$ python3 -q
>>> import numpy as np
>>> import numpy.linalg as la
>>> np.set_printoptions(precision=4, suppress=True, linewidth=140, sign=" ")
>>> mat = np.array([[0, 0, 0],
...     [0, 0, 1],
...     [0, 0, 1],
...     [0, 0, 1],
...     [0, 0, 5],
...     [0, 0, 1],
...     [0, 0, 5],
...     [0, 0, 0],
...     [0, 0, 0],
...     [0, 0, 0]])
>>> # column 2 is much longer than the rest
>>> rk = la.matrix_rank(mat)
>>> rk
np.int64(1)
>>> ns = la.svd(mat)[2][rk:].T
>>> mat @ ns
array([[ 0.,  0.],
       [ 0.,  0.],
       [ 0.,  0.],
       [ 0.,  0.],
       [ 0.,  0.],
       [ 0.,  0.],
       [ 0.,  0.],
       [ 0.,  0.],
       [ 0.,  0.],
       [ 0.,  0.]])
>>> [int(la.matrix_rank(np.delete(mat, i, axis=0))) for i in range(10)]
[1, 1, 1, 1, 1, 1, 1, 1, 1, 1]
>>> np.round(la.norm(mat, 2) / la.norm(mat), 4)
np.float64(1.0)
>>> np.argsort(-la.norm(mat, axis=0).round(6), kind="stable")[:3]
array([ 2,  0,  1])
>>> la.cond(mat) > 100
np.True_
>>> Uu, sigma, vt = la.svd(mat)
>>> np.argmax(sigma[:-1] / (sigma[1:] + 1e-6)) + 1
np.int64(1)
>>> sigma
array([ 7.3485,  0.    ,  0.    ])
>>> out = Uu[:, :1] @ np.diag(sigma[:1]) @ vt[:1]
>>> la.matrix_rank(out)
np.int64(1)
>>> round(float(la.norm(mat - out, 2)), 4), sigma[1]
(0.0, np.float64(0.0))
>>> la.matrix_rank(mat, rtol=0.05)
np.int64(1)
>>> vec = np.array([-3, -4, 4])
>>> a = np.maximum(mat @ vec, 0)
>>> np.maximum(mat @ (3 * vec), 0)
array([  0,  12,  12,  12,  60,  12,  60,   0,   0,   0])
>>> mat.T @ a
array([   0,    0,  216])
>>> np.flatnonzero(a > 1e-9)
array([ 1,  2,  3,  4,  5,  6])
>>> mat * (a > 1e-9)[:, None]
array([[ 0,  0,  0],
       [ 0,  0,  1],
       [ 0,  0,  1],
       [ 0,  0,  1],
       [ 0,  0,  5],
       [ 0,  0,  1],
       [ 0,  0,  5],
       [ 0,  0,  0],
       [ 0,  0,  0],
       [ 0,  0,  0]])
